$ python3 -q
>>> import numpy as np
>>> np.set_printoptions(suppress=True, linewidth=120)
>>> Q, _ = np.linalg.qr(np.array([[1.5, 0.2, 1.2, 1.8, 1.6, 0.8, 1.6, 1.9, -1.2],
...     [1.6, -1.0, 1.1, -1.5, 0.4, -2.8, 0.9, 0.1, 2.1],
...     [0.0, -0.9, 1.2, 1.0, 0.7, -0.8, 1.4, -1.8, 0.1],
...     [-0.3, 0.3, 0.3, 0.1, 1.8, -0.6, 0.9, 0.0, 1.0],
...     [1.5, -2.0, 0.7, 0.9, -0.8, -1.9, 0.8, 1.2, 1.5],
...     [0.8, -1.4, 1.1, 0.1, -0.3, -1.4, 0.2, 0.4, -1.5],
...     [0.4, 0.0, -0.7, -0.3, -1.5, 0.3, -2.1, -0.7, 1.3],
...     [-0.6, 0.4, 1.3, -0.6, -0.7, -0.2, -1.1, -0.2, -1.7],
...     [1.9, -0.1, -0.4, 1.3, 0.4, 0.4, -0.2, -1.6, -2.7]]))
>>> X = Q[:, :3]
>>> X.round(1) + 0
array([[-0.4,  0.4, -0.5],
       [-0.5, -0.1, -0.2],
       [ 0. , -0.4, -0.3],
       [ 0.1,  0.1, -0.2],
       [-0.4, -0.6,  0.1],
       [-0.2, -0.4, -0.2],
       [-0.1,  0.1,  0.3],
       [ 0.2,  0. , -0.6],
       [-0.6,  0.4,  0.2]])
>>> proj = X @ np.linalg.solve(X.T @ X, X.T)
>>> np.round(np.diag(proj), 1) + 0
array([0.6, 0.3, 0.3, 0. , 0.5, 0.3, 0.1, 0.4, 0.5])
>>> print(np.round(np.linalg.eigvalsh(proj), 1) + 0)
[0. 0. 0. 0. 0. 0. 1. 1. 1.]
>>> other = np.array([[0, 4, 1], [5, 0, 3], [3, 4, 0]])
>>> arr = np.tril(other)
>>> arr
array([[0, 0, 0],
       [5, 0, 0],
       [3, 4, 0]])
>>> U, s, VT = np.linalg.svd(arr)
>>> s.round(1)
array([6.3, 3.2, 0. ])
>>> print(np.argmax(s[:-1] / (s[1:] + 1e-6)) + 1)
2
>>> other = U[:, :2] @ np.diag(s[:2]) @ VT[:2]
>>> round(float(np.abs(arr - other).max()), 1)
0.0
>>> np.round(np.linalg.norm(arr - other, 2), 1), s[2]
(np.float64(0.0), np.float64(0.0))
>>> np.round(np.linalg.norm(arr - other) / np.linalg.norm(arr), 1)
np.float64(0.0)
>>> round(np.trace(np.linalg.pinv(arr) @ arr), 1)
np.float64(2.0)
>>> np.abs(np.diag(np.linalg.qr(arr)[1])) > 1e-9
array([ True,  True, False])
>>> np.allclose(arr[:-1].T @ np.linalg.lstsq(arr[:-1].T, arr[-1])[0], arr[-1])
False
>>> np.unique(arr.round(6), axis=0).shape
(3, 3)
>>> np.linalg.lstsq(arr[:-1].T, arr[-1])[2]
np.int32(1)
>>> rng = np.random.default_rng(88)
>>> labels = rng.permutation(3)
>>> labels
array([1, 2, 0])
>>> other = arr[labels][:, labels]
>>> np.round(np.sort(np.abs(np.linalg.eigvals(other))), 1)
array([0., 0., 0.])
>>> np.trace(other)
np.int64(0)
>>> np.allclose(other, arr)
False
>>> print(other)
[[0 0 5]
 [4 0 3]
 [0 0 0]]
>>> W0 = np.loadtxt("m.csv", delimiter=",")
>>> W0
array([[  0.,   3.,   0.],
       [  2.,   6.,  -2.],
       [  1.,   9.,  -4.],
       [ -1.,  12.,  -4.],
       [ -4.,   9.,  -2.],
       [ -5.,   6.,  -1.],
       [ -5.,   3.,  -2.],
       [ -8.,   1.,   1.],
       [ -5.,   0.,   3.],
       [ -4.,  -3.,   3.],
       [ -5.,  -4.,   1.],
       [ -3.,  -2.,  -1.],
       [ -4.,  -5.,   2.],
       [ -5.,  -7.,   4.],
       [ -5.,  -6.,   3.],
       [ -6.,  -5.,   5.],
       [ -6.,  -8.,   8.],
       [ -5.,  -7.,   5.],
       [ -2.,  -8.,   3.],
       [  0., -11.,   0.],
       [  3., -12.,   1.],
       [  4., -14.,   0.],
       [  2., -13.,   2.],
       [ -1., -16.,   5.],
       [ -3., -13.,   3.]])
>>> labels = W0[:, 0] > np.median(W0[:, 0])
>>> u = W0[labels].mean(axis=0) - W0[~labels].mean(axis=0)
>>> print(u.round(1))
[ 5.3 -2.9 -2.1]
